% python3 -q
>>> import numpy as np
>>> import numpy.linalg as la
>>> np.set_printoptions(suppress=True, linewidth=120)
>>> rnd = lambda a: np.round(a, 2) + 0
>>> B = np.array([[1, 1], [1, -1]])
>>> rng = np.random.default_rng(53898)
>>> feats = np.kron(B, np.kron(B, B))[rng.permutation(8)][:3]
>>> print(feats)
[[ 1  1  1  1 -1 -1 -1 -1]
 [ 1  1  1  1  1  1  1  1]
 [ 1  1 -1 -1 -1 -1  1  1]]
>>> w1 = np.array([[-2, 0], [-2, 0], [1, -2], [-3, 1], [2, 1], [3, 0], [3, -3], [3, -3]])
>>> b = np.array([5, 3])
>>> act = np.maximum(feats @ w1 + b, 0)
>>> print(rnd((act > 0).mean(axis=0)))
[0.67 0.33]
>>> print(la.matrix_rank(act))
2
>>> print(act)
[[ 0  7]
 [10  0]
 [ 4  0]]
>>> C = np.array([[2, 0], [1, 1]])
>>> print((act @ C).round(6).argmax(axis=1))
[0 0 0]
>>> print(act @ C)
[[ 7  7]
 [20  0]
 [ 8  0]]
>>> t3 = np.stack([feats, -3 * feats, feats[::-1]])
>>> print(t3.sum(axis=0))
[[-1 -1 -3 -3  1  1  3  3]
 [-1 -1 -1 -1 -1 -1 -1 -1]
 [-1 -1  3  3  1  1 -3 -3]]
>>> A = np.loadtxt("arr.csv", delimiter=",")
>>> print(A)
[[1.   0.7  0.49 0.34 0.24 0.17 0.12 0.08]
 [0.7  1.   0.7  0.49 0.34 0.24 0.17 0.12]
 [0.49 0.7  1.   0.7  0.49 0.34 0.24 0.17]
 [0.34 0.49 0.7  1.   0.7  0.49 0.34 0.24]
 [0.24 0.34 0.49 0.7  1.   0.7  0.49 0.34]
 [0.17 0.24 0.34 0.49 0.7  1.   0.7  0.49]
 [0.12 0.17 0.24 0.34 0.49 0.7  1.   0.7 ]
 [0.08 0.12 0.17 0.24 0.34 0.49 0.7  1.  ]]
>>> ev, vecs = la.eigvalsh(A)
Traceback (most recent call last):
  File "<python-input-21>", line 1, in <module>
    ev, vecs = la.eigvalsh(A)
    ^^^^^^^^
ValueError: too many values to unpack (expected 2)
>>> ev, vecs = la.eigh(A)
>>> print(rnd(ev))
[0.19 0.2  0.24 0.33 0.5  0.86 1.78 3.9 ]
>>> print(rnd(vecs.T @ A @ vecs))
[[0.19 0.   0.   0.   0.   0.   0.   0.  ]
 [0.   0.2  0.   0.   0.   0.   0.   0.  ]
 [0.   0.   0.24 0.   0.   0.   0.   0.  ]
 [0.   0.   0.   0.33 0.   0.   0.   0.  ]
 [0.   0.   0.   0.   0.5  0.   0.   0.  ]
 [0.   0.   0.   0.   0.   0.86 0.   0.  ]
 [0.   0.   0.   0.   0.   0.   1.78 0.  ]
 [0.   0.   0.   0.   0.   0.   0.   3.9 ]]
>>> print(np.unique(ev.round(6) + 0, return_counts=True)[1])
[1 1 1 1 1 1 1 1]
>>> print(rnd(la.svd(A, compute_uv=False)))
[3.9  1.78 0.86 0.5  0.33 0.24 0.2  0.19]
>>> print(rnd(la.eigvalsh(A + 5 * np.eye(8))))
[5.19 5.2  5.24 5.33 5.5  5.86 6.78 8.9 ]
>>> print(rnd(la.eigvalsh(A @ A)))
[ 0.03  0.04  0.06  0.11  0.25  0.75  3.17 15.19]
>>> print(np.abs(vecs[:, -1]).round(6).argmax())
3
>>> A[:, 8]
Traceback (most recent call last):
  File "<python-input-30>", line 1, in <module>
    A[:, 8]
    ~^^^^^^
IndexError: index 8 is out of bounds for axis 1 with size 8
>>> print(np.abs(A).max())
1.0
>>> la.rank(A)
Traceback (most recent call last):
  File "<python-input-32>", line 1, in <module>
    la.rank(A)
    ^^^^^^^
AttributeError: module 'numpy.linalg' has no attribute 'rank'
>>> print(la.matrix_rank(A))
8
>>> print(rnd(A.sum(axis=0)))
[3.14 3.76 4.13 4.3  4.3  4.13 3.76 3.14]
>>> print(rnd(la.norm(A)))
4.43
>>> B = np.array([[9, -7], [6, 0]])
>>> arr = np.kron(np.eye(2, dtype=int), B)
>>> print(arr)
[[ 9 -7  0  0]
 [ 6  0  0  0]
 [ 0  0  9 -7]
 [ 0  0  6  0]]
>>> B = np.array([[6, 2], [7, 7]])
>>> C = np.kron(B, arr)
>>> print(la.matrix_rank(C))
8
>>> print(C)
[[ 54 -42   0   0  18 -14   0   0]
 [ 36   0   0   0  12   0   0   0]
 [  0   0  54 -42   0   0  18 -14]
 [  0   0  36   0   0   0  12   0]
 [ 63 -49   0   0  63 -49   0   0]
 [ 42   0   0   0  42   0   0   0]
 [  0   0  63 -49   0   0  63 -49]
 [  0   0  42   0   0   0  42   0]]
>>> print(C.shape)
(8, 8)
>>> Q, r_ = la.qr(arr)
>>> print(rnd(Q @ r_))
[[ 9. -7.  0.  0.]
 [ 6.  0.  0.  0.]
 [ 0.  0.  9. -7.]
 [ 0.  0.  6.  0.]]
>>> print(rnd(Q))
[[-0.83 -0.55  0.    0.  ]
 [-0.55  0.83  0.    0.  ]
 [ 0.    0.   -0.83 -0.55]
 [ 0.    0.   -0.55  0.83]]
>>> B = np.array([[-3], [1], [1], [-4], [3], [-2]])
>>> C = np.array([[1, 2, 3, 3]])
>>> W0 = B @ C + 0.05 * rng.normal(size=(6, 4))
>>> print(rnd(W0))
[[ -2.97  -6.    -9.11  -9.08]
 [  0.99   1.92   3.     3.05]
 [  1.02   2.03   3.05   3.01]
 [ -4.14  -7.99 -12.02 -11.98]
 [  3.     5.92   9.07   9.01]
 [ -2.05  -3.98  -6.02  -6.04]]
>>> idx = rng.permutation(4)
>>> B = W0[:, idx] * rng.choice([-1, 1], 4)
>>> print(rnd(B))
[[ -9.08   2.97  -6.     9.11]
 [  3.05  -0.99   1.92  -3.  ]
 [  3.01  -1.02   2.03  -3.05]
 [-11.98   4.14  -7.99  12.02]
 [  9.01  -3.     5.92  -9.07]
 [ -6.04   2.05  -3.98   6.02]]
>>> left, _, VT = la.svd(W0.T @ B)
>>> print(rnd(la.lstsq(W0, B)[0]))
[[ 0. -1.  0.  0.]
 [ 0.  0.  1.  0.]
 [ 0.  0.  0. -1.]
 [ 1.  0.  0.  0.]]
>>> print(idx)
[3 0 1 2]
>>> print(rnd(left @ VT))
[[ 0. -1.  0.  0.]
 [ 0.  0.  1.  0.]
 [ 0.  0.  0. -1.]
 [ 1.  0.  0.  0.]]
>>> P = W0 @ la.solve(W0.T @ W0, W0.T)
>>> print(rnd(P @ W0[:, 0]))
[-2.97  0.99  1.02 -4.14  3.   -2.05]
>>> print(rnd(la.eigvalsh(P)))
[0. 0. 1. 1. 1. 1.]
>>> print(rnd(np.diag(P)))
[0.94 0.71 0.14 0.87 0.94 0.41]
>>> print(rnd(P))
[[ 0.94  0.02 -0.18 -0.08 -0.03  0.13]
 [ 0.02  0.71 -0.24  0.12  0.13 -0.34]
 [-0.18 -0.24  0.14 -0.14  0.06  0.07]
 [-0.08  0.12 -0.14  0.87 -0.07  0.26]
 [-0.03  0.13  0.06 -0.07  0.94  0.18]
 [ 0.13 -0.34  0.07  0.26  0.18  0.41]]
>>> print([round(float(x), 2) for x in la.svd(W0, compute_uv=False)[:3]])
[30.43, 0.15, 0.09]
>>> print(round(np.log10(la.cond(W0))))
3
>>> ang = np.radians(72)
>>> r_ = np.eye(4)
>>> r_[1, 1] = r_[2, 2] = np.cos(ang)
>>> r_[1, 2], r_[2, 1] = -np.sin(ang), np.sin(ang)
>>> print(rnd(r_))
[[ 1.    0.    0.    0.  ]
 [ 0.    0.31 -0.95  0.  ]
 [ 0.    0.95  0.31  0.  ]
 [ 0.    0.    0.    1.  ]]
>>> B = W0 @ r_.T
>>> print(rnd(la.svd(W0, compute_uv=False)), rnd(la.svd(B, compute_uv=False)))
[30.43  0.15  0.09  0.04] [30.43  0.15  0.09  0.04]
>>> print(np.allclose(la.norm(W0, axis=1), la.norm(B, axis=1)))
True
>>> data = np.load("w.npy")
>>> print(data)
[[0 0 2 1 1]
 [0 0 1 0 1]
 [0 0 0 2 1]
 [0 0 0 0 2]
 [0 0 0 0 0]]
>>> print(np.allclose(data[:-1].T @ la.lstsq(data[:-1].T, data[-1])[0], data[-1]))
True
>>> print(np.abs(np.diag(la.qr(data)[1])) > 1e-9)
[False False False False False]
>>> m1 = np.load("out9.npy")
>>> print(m1)
[[ 1 -1  1 -1]
 [ 1  0  0  0]
 [ 1  1  1  1]]
>>> B = m1 / la.norm(m1, axis=1, keepdims=True)
>>> gram = B @ B.T
>>> print(rnd(la.norm(B, axis=1)))
[1. 1. 1.]
>>> print(gram)
[[1.  0.5 0. ]
 [0.5 1.  0.5]
 [0.  0.5 1. ]]
>>> print(np.argwhere(np.triu(np.abs(gram) > 0.95, 1)))
[]
>>> ev, vecs = la.eig(gram)
>>> print(rnd(np.sort(la.eigvals(gram @ gram))))
[0.09 1.   2.91]
>>> print(rnd(np.sort(la.eigvals(gram.T))))
[0.29 1.   1.71]
>>> J = np.array([[1.42, 1.03, 3.25, 0.91, 1.12, -0.31, -1.37],
...     [-3.67, 0.75, -1.55, 3.56, -2.74, 0.57, 1.81],
...     [1.56, -0.04, 0.19, -4.33, 0.77, -1.49, -0.91],
...     [4.8, 0.37, 1.71, -0.92, 2.34, 0.96, -4.1]])
>>> def softmax(z):
...     e = np.exp(z - z.max(axis=-1, keepdims=True))
...     return e / e.sum(axis=-1, keepdims=True)
... 
>>> print(rnd(softmax(10 * J[0])))
[0. 0. 1. 0. 0. 0. 0.]
>>> print(rnd(softmax(J).sum(axis=1)))
[1. 1. 1. 1.]
>>> S = J @ J.T / np.sqrt(7)
>>> print(rnd(softmax(S + np.triu(np.full(S.shape, -np.inf), 1))))
[[1. 0. 0. 0.]
 [0. 1. 0. 0.]
 [0. 0. 1. 0.]
 [0. 0. 0. 1.]]
>>> print(rnd(softmax(S)))
[[0.31 0.   0.   0.69]
 [0.   1.   0.   0.  ]
 [0.   0.   0.97 0.03]
 [0.   0.   0.   1.  ]]
>>> f, g = J[2], J[3]
>>> print(rnd(f @ g))
15.88
>>> p = (f @ g) / (f @ f) * f
>>> print(la.matrix_rank(np.outer(f, g)))
1
>>> print(rnd((g - p) @ f))
0.0
>>> print(rnd(J.mean(axis=0)))
[ 1.03  0.53  0.9  -0.2   0.37 -0.07 -1.14]
>>> print(rnd(la.norm(J)))
11.53
>>> print(rnd(la.svd(J, compute_uv=False)))
[10.    5.    2.5   1.25]
>>> J[:, 7]
Traceback (most recent call last):
  File "<python-input-102>", line 1, in <module>
    J[:, 7]
    ~^^^^^^
IndexError: index 7 is out of bounds for axis 1 with size 7
>>> f = np.array([0, -2, 1])
>>> print(rnd(np.convolve(J[3], f)))
[ 0.   -9.6   4.06 -3.05  3.55 -5.6   0.42  9.16 -4.1 ]
>>> print(rnd(np.cross(J[3, :3], J[0, :3])))
[ -0.56 -13.17   4.42]
>>> left, sv = la.svd(J)
Traceback (most recent call last):
  File "<python-input-106>", line 1, in <module>
    left, sv = la.svd(J)
    ^^^^^^^^
ValueError: too many values to unpack (expected 2)
>>> left, sv, VT = la.svd(J, full_matrices=False)
>>> print(rnd(left.T @ left))
[[1. 0. 0. 0.]
 [0. 1. 0. 0.]
 [0. 0. 1. 0.]
 [0. 0. 0. 1.]]
>>> print(rnd(np.sqrt((sv ** 2).sum())), rnd(la.norm(J)))
11.53 11.53
>>> print(np.abs(left[:, 0]).round(6).argmax())
3
>>> print(np.allclose(left * sv @ VT, J))
True
>>> print(rnd(sv))
[10.    5.    2.5   1.25]
>>> print(rnd(np.abs(VT[0])))
[0.63 0.   0.3  0.41 0.38 0.03 0.45]
>>> print((sv > 1e-8).sum())
4
